In [1]: import numpy as np

In [2]: np.set_printoptions(precision=2, suppress=True, linewidth=160)

In [3]: rd = lambda a: np.round(a, 2) + 0

In [4]: X = np.loadtxt("run8.csv", delimiter=",")

In [5]: X
Out[5]: 
array([[10.,  1.,  0.,  1.],
       [ 1., 10.,  0.,  1.],
       [ 2.,  1.,  8.,  1.],
       [-3., -3.,  0.,  6.]])

In [6]: evals, vecs = np.linalg.eig(X)

In [7]: rd(np.sort(np.linalg.eigvals(np.linalg.inv(X))))
Out[7]: array([0.11, 0.11, 0.12, 0.13])

In [8]: print(rd(np.sort(np.linalg.eigvals(X @ X))))
[64. 64. 81. 81.]

In [9]: rd(np.sort(np.linalg.eigvals(X.T)))
Out[9]: array([8.+0.j, 8.+0.j, 9.+0.j, 9.+0.j])

In [10]: rd(np.prod(evals))
Out[10]: np.float64(5184.0)

In [11]: rng = np.random.default_rng(51307)

In [12]: idx = rng.permutation(4)

In [13]: idx
Out[13]: array([2, 0, 3, 1])

In [14]: A2 = X[idx][:, idx]

In [15]: rd(np.linalg.det(A2)), rd(np.linalg.det(X[idx]))
Out[15]: (np.float64(5184.0), np.float64(-5184.0))

In [16]: J = np.array([[-3, 5, -1, -1, 5, 3, 5, -1],
    ...:     [5, -3, 5, -1, -1, 5, 3, 5],
    ...:     [-1, 5, -3, 5, -1, -1, 5, 3],
    ...:     [-1, -1, 5, -3, 5, -1, -1, 5],
    ...:     [5, -1, -1, 5, -3, 5, -1, -1],
    ...:     [3, 5, -1, -1, 5, -3, 5, -1],
    ...:     [5, 3, 5, -1, -1, 5, -3, 5],
    ...:     [-1, 5, 3, 5, -1, -1, 5, -3]])

In [17]: # symmetric

In [18]: rd(np.linalg.norm(J, "nuc"))
Out[18]: np.float64(71.31)

In [19]: np.linalg.norm(J, axis=1).argmax()
Out[19]: np.int64(1)

In [20]: rd(np.linalg.norm(J, axis=1))
Out[20]: array([ 9.8 , 10.95,  9.8 ,  9.38,  9.38,  9.8 , 10.95,  9.8 ])

In [21]: print(rd(np.linalg.norm(J, axis=0)))
[ 9.8  10.95  9.8   9.38  9.38  9.8  10.95  9.8 ]

In [22]: J[1] @ J[6]
Out[22]: np.int64(84)

In [23]: evals, vecs = np.linalg.eigh(J)

In [24]: (evals > 1e-8).sum(), (evals < -1e-8).sum()
Out[24]: (np.int64(3), np.int64(5))

In [25]: rd(evals.sum()), np.trace(J)
Out[25]: (np.float64(-24.0), np.int64(-24))

In [26]: print(rd(evals))
[-16.8  -12.85  -6.    -6.    -6.     3.09   6.85  13.71]

In [27]: print(np.unique(evals.round(6) + 0, return_counts=True)[1])
[1 1 3 1 1 1]

In [28]: rd(np.linalg.svd(J, compute_uv=False))
Out[28]: array([16.8 , 13.71, 12.85,  6.85,  6.  ,  6.  ,  6.  ,  3.09])

In [29]: A2 = np.linalg.inv(X)

In [30]: rd(A2)
Out[30]: 
array([[ 0.1 , -0.01,  0.  , -0.01],
       [-0.01,  0.1 ,  0.  , -0.01],
       [-0.03, -0.01,  0.12, -0.01],
       [ 0.04,  0.04,  0.  ,  0.15]])

In [31]: rd(np.linalg.inv(A2))
Out[31]: 
array([[10.,  1.,  0.,  1.],
       [ 1., 10.,  0.,  1.],
       [ 2.,  1.,  8.,  1.],
       [-3., -3.,  0.,  6.]])

In [32]: rd(np.linalg.det(X) * A2)
Out[32]: 
array([[ 504.,  -72.,    0.,  -72.],
       [ -72.,  504.,    0.,  -72.],
       [-144.,  -72.,  648.,  -72.],
       [ 216.,  216.,    0.,  792.]])

In [33]: (np.abs(A2) > 1e-9).astype(int)
Out[33]: 
array([[1, 1, 0, 1],
       [1, 1, 0, 1],
       [1, 1, 1, 1],
       [1, 1, 0, 1]])

In [34]: print(np.allclose(A2, X.T))
False

In [35]: rd(np.linalg.cond(X))
Out[35]: np.float64(2.05)

In [36]: vec = np.array([0, 0, 2, 0, 1, 1, 1, 2])

In [37]: target = J @ vec

In [38]: b, lr = np.zeros(8), 1 / np.linalg.norm(J, 2) ** 2

In [39]: for i in range(12):
    ...:     b -= lr * J.T @ (J @ b - target)
    ...:     if i % 2 == 0: print(i, round(np.linalg.norm(J @ b - target), 2))
    ...: 
0 15.19
2 5.96
4 4.27
6 3.23
8 2.5
10 1.98

In [40]: rd(np.linalg.cond(J))
Out[40]: np.float64(5.44)

In [41]: W0 = np.load("case2.npy")

In [42]: W0
Out[42]: 
array([[ 0,  7, -3, -3, -3,  0,  2],
       [ 0,  0,  0,  0,  0,  0,  0],
       [-1,  2, -2, -2, -1, -2,  3],
       [ 7,  4, -5,  0, -3,  4,  1],
       [ 0,  2,  2, -2,  0, -3, -1],
       [ 2,  3, -3,  4,  2,  1,  4],
       [ 2,  2, -1, -1, -2,  3, -3],
       [ 0,  0,  0,  0,  0,  0,  0],
       [ 1,  2, -5, -3, -4,  0,  6],
       [ 0,  0,  0,  0,  0,  0,  0],
       [-1,  1, -2,  2,  0,  2,  3],
       [-1,  2, -2, -2, -1, -2,  3],
       [ 4,  5,  1,  2,  3, -2,  3],
       [ 0,  3, -7, -1, -4,  2,  9],
       [ 2, -2,  0,  0,  0, -1,  6],
       [ 1,  6, -1, -5, -3, -2, -1],
       [-1, -1,  1,  3,  3, -1,  6],
       [ 0, -2,  3,  1,  3, -3,  3],
       [ 0,  2,  2, -2,  0, -3, -1],
       [ 2,  2,  0,  1,  4, -6,  7],
       [ 0,  0,  0,  0,  0,  0,  0],
       [ 0,  0,  0,  0,  0,  0,  0],
       [ 2,  7, -6, -4, -6,  2,  5],
       [ 3,  4, -6, -4, -6,  3,  3],
       [ 6,  5, -7,  2, -3,  6,  4],
       [-1,  1, -2,  2,  0,  2,  3],
       [ 2,  2, -1, -3, -3, -1,  2],
       [ 2,  2, -1, -1, -2,  3, -3],
       [ 0,  0,  5, -1,  3, -6,  2],
       [ 0,  2,  2, -2,  0, -3, -1],
       [ 0,  0,  0,  0,  0,  0,  0],
       [ 0,  0,  5, -1,  3, -6,  2],
       [ 3,  0,  2,  3,  5, -4,  4],
       [ 3,  6, -4, -6, -6,  0,  2],
       [ 0,  2,  2, -2,  0, -3, -1]])

In [43]: Xc = W0 - W0.mean(axis=0)

In [44]: vecs = np.linalg.svd(Xc)[2][:6]

In [45]: A2 = Xc - Xc @ vecs.T @ vecs

In [46]: rd(A2.std(axis=0))
Out[46]: array([0.  , 0.  , 0.01, 0.09, 0.1 , 0.06, 0.01])

In [47]: rd(np.diag(vecs.T @ vecs))
Out[47]: array([1.  , 1.  , 0.99, 0.62, 0.55, 0.84, 0.99])

In [48]: rd(np.linalg.norm(A2) / np.linalg.norm(Xc))
Out[48]: np.float64(0.02)

In [49]: Xc = (W0 - W0.mean(axis=0)) / W0.std(axis=0)

In [50]: np.argwhere(np.abs(Xc) > 2)
Out[50]: 
array([[ 0,  1],
       [ 3,  0],
       [ 5,  3],
       [13,  6],
       [22,  1],
       [24,  0],
       [24,  5],
       [32,  4],
       [33,  3]])

In [51]: b = np.linalg.lstsq(np.delete(Xc, 5, axis=1), Xc[:, 5])[0]

In [52]: rd(1 - np.var(Xc[:, 5] - np.delete(Xc, 5, axis=1) @ b))
Out[52]: np.float64(0.98)

In [53]: rd(b)
Out[53]: array([ 0.02, -0.03,  0.02,  1.13, -1.46, -0.23])

In [54]: D = np.linalg.norm(W0[:, None] - W0[None], axis=-1)

In [55]: print(rd(D[:5, :5]))
[[ 0.    8.94  6.08  9.38  8.83]
 [ 8.94  0.    5.2  10.77  4.69]
 [ 6.08  5.2   0.   11.18  5.92]
 [ 9.38 10.77 11.18  0.   12.96]
 [ 8.83  4.69  5.92 12.96  0.  ]]

In [56]: print(D.shape)
(35, 35)

In [57]: np.unravel_index(D.round(6).argmax(), D.shape)
Out[57]: (np.int64(24), np.int64(28))

In [58]: Z = W0[[19, 26]].astype(float)

In [59]: for _ in range(5):
    ...:     idx = np.linalg.norm(W0[:, None] - Z, axis=-1).argmin(axis=1)
    ...:     Z = np.array([W0[idx == j].mean(axis=0) for j in range(2)])
    ...: 

In [60]: idx
Out[60]: array([1, 1, 1, 1, 1, 1, 1, 1, 1, 1, 1, 1, 0, 1, 0, 1, 0, 0, 1, 0, 1, 1, 1, 1, 1, 1, 1, 1, 0, 1, 1, 0, 0, 1, 1])

In [61]: rd(Z)
Out[61]: 
array([[ 1.25,  0.25,  2.12,  1.  ,  3.  , -3.62,  4.12],
       [ 1.  ,  2.48, -1.85, -1.22, -1.67,  0.33,  1.44]])

In [62]: np.bincount(idx)
Out[62]: array([ 8, 27])

In [63]: np.abs(Z[1] - Z[0]).argmax()
Out[63]: np.int64(4)

In [64]: C2 = np.cov(W0, rowvar=False)

In [65]: np.argsort(-W0.std(axis=0).round(6), kind="stable")
Out[65]: array([2, 5, 4, 6, 1, 3, 0])

In [66]: rd(np.linalg.eigvalsh(C2)[::-1])
Out[66]: array([25.28, 10.34,  6.75,  3.8 ,  1.58,  0.3 ,  0.02])

In [67]: np.argwhere(np.triu(np.abs(np.corrcoef(W0.T)) > 0.8, 1))
Out[67]: array([], shape=(0, 2), dtype=int64)

In [68]: rd(W0.std(axis=0))
Out[68]: array([1.88, 2.32, 3.04, 2.29, 2.79, 2.79, 2.78])

In [69]: rd(np.corrcoef(W0[:, 2], W0[:, 3])[0, 1])
Out[69]: np.float64(0.21)

In [70]: rd(np.polyfit(W0[:, 2], W0[:, 3], 1))
Out[70]: array([ 0.16, -0.56])

In [71]: print(C2.shape)
(7, 7)

In [72]: feats = np.load("arr.npy")

In [73]: feats
Out[73]: 
array([[  6,   0,  -4],
       [ 18,   0, -12],
       [-15,   0,  10],
       [-18,   0,  12],
       [  0,   0,   0],
       [ 24,   0, -16],
       [  0,   0,   0],
       [  9,   0,  -6],
       [  3,   0,  -2]])

In [74]: # row 6 repeats row 4

In [75]: [round(float(x), 2) for x in np.linalg.svd(feats, compute_uv=False)[:3]]
Out[75]: [47.7, 0.0, 0.0]

In [76]: data = np.array([[1, -3, 3, 1, -1, 1],
    ...:     [1, -1, -3, -1, -2, 2],
    ...:     [2, 2, -1, 1, -1, -1],
    ...:     [1, -2, 1, -3, 2, 3]])

In [77]: data[-1] = data[0] + -1 * data[1]

In [78]: print(data)
[[ 1 -3  3  1 -1  1]
 [ 1 -1 -3 -1 -2  2]
 [ 2  2 -1  1 -1 -1]
 [ 0 -2  6  2  1 -1]]

In [79]: C2 = data.T @ data

In [80]: rd(np.linalg.svd(data, compute_uv=False) ** 2)
Out[80]: array([70.73, 19.59,  9.68,  0.  ])

In [81]: np.trace(C2), (data ** 2).sum()
Out[81]: (np.int64(100), np.int64(100))

In [82]: print(np.diag(C2))
[ 6 18 55  7  7  7]

In [83]: np.linalg.matrix_rank(C2)
Out[83]: np.int64(3)

In [84]: r = np.linalg.matrix_rank(data)

In [85]: r
Out[85]: np.int64(3)

In [86]: ns = np.linalg.svd(data)[2][r:].T

In [87]: print(np.linalg.matrix_rank(data.T @ data), np.linalg.matrix_rank(data @ data.T))
3 3

In [88]: print(ns.shape)
(6, 3)

In [89]: [int(np.linalg.matrix_rank(np.delete(data, i, axis=0))) for i in range(4)]
Out[89]: [3, 3, 2, 3]

In [90]: rd(ns @ ns.T)
Out[90]: 
array([[ 0.43, -0.07,  0.01, -0.28,  0.4 ,  0.03],
       [-0.07,  0.35,  0.23, -0.09, -0.13,  0.38],
       [ 0.01,  0.23,  0.22, -0.26, -0.15,  0.15],
       [-0.28, -0.09, -0.26,  0.74,  0.1 ,  0.17],
       [ 0.4 , -0.13, -0.15,  0.1 ,  0.61,  0.17],
       [ 0.03,  0.38,  0.15,  0.17,  0.17,  0.66]])

In [91]: np.linalg.lstsq(data[:-1].T, data[-1])[2]
Out[91]: np.int32(3)

In [92]: np.allclose(data[:-1].T @ np.linalg.lstsq(data[:-1].T, data[-1])[0], data[-1])
Out[92]: True

In [93]: rd(np.trace(np.linalg.pinv(data) @ data))
Out[93]: np.float64(3.0)

In [94]: U, sig, VT = np.linalg.svd(data, full_matrices=False)

In [95]: rd(sig / sig[0])
Out[95]: array([1.  , 0.53, 0.37, 0.  ])

In [96]: print(rd(VT @ VT.T))
[[1. 0. 0. 0.]
 [0. 1. 0. 0.]
 [0. 0. 1. 0.]
 [0. 0. 0. 1.]]

In [97]: U.shape, sig.shape, VT.shape
Out[97]: ((4, 4), (4,), (4, 6))

In [98]: np.abs(U[:, 0]).round(6).argmax()
Out[98]: np.int64(3)

In [99]: u, r1 = data[2], data[0]

In [100]: u @ r1
Out[100]: np.int64(-6)

In [101]: u @ u
Out[101]: np.int64(12)

In [102]: p = (u @ r1) / (u @ u) * u

In [103]: np.outer(u, r1)
Out[103]: 
array([[ 2, -6,  6,  2, -2,  2],
       [ 2, -6,  6,  2, -2,  2],
       [-1,  3, -3, -1,  1, -1],
       [ 1, -3,  3,  1, -1,  1],
       [-1,  3, -3, -1,  1, -1],
       [-1,  3, -3, -1,  1, -1]])

In [104]: rd(np.linalg.norm(u + r1) ** 2 + np.linalg.norm(u - r1) ** 2)
Out[104]: np.float64(68.0)

In [105]: A = np.loadtxt("mat.csv", delimiter=",")

In [106]: rd(A)
Out[106]: 
array([[ 0.  ,  0.  ,  0.  ,  0.  ],
       [ 0.  ,  0.91, -0.13,  0.26],
       [ 0.  , -0.13,  0.02, -0.04],
       [ 0.  ,  0.26, -0.04,  0.07]])

In [107]: U, sig, VT = np.linalg.svd(feats, full_matrices=False)

In [108]: (sig > 1e-8).sum()
Out[108]: np.int64(1)

In [109]: rd(np.sqrt((sig ** 2).sum())), rd(np.linalg.norm(feats))
Out[109]: (np.float64(47.7), np.float64(47.7))

In [110]: print(rd(U.T @ feats @ VT.T))
[[47.7  0.   0. ]
 [ 0.   0.   0. ]
 [ 0.   0.   0. ]]

In [111]: rd(np.abs(VT[0]))
Out[111]: array([0.83, 0.  , 0.55])

In [112]: np.abs(U[:, 0]).round(6).argmax()
Out[112]: np.int64(5)

In [113]: rd(sig / sig[0])
Out[113]: array([1., 0., 0.])

In [114]: U.shape, sig.shape, VT.shape
Out[114]: ((9, 3), (3,), (3, 3))

In [115]: A2 = np.array([[-5, -4], [5, -2]])

In [116]: Z = np.kron(A2, A)

In [117]: np.linalg.matrix_rank(Z)
Out[117]: np.int64(2)
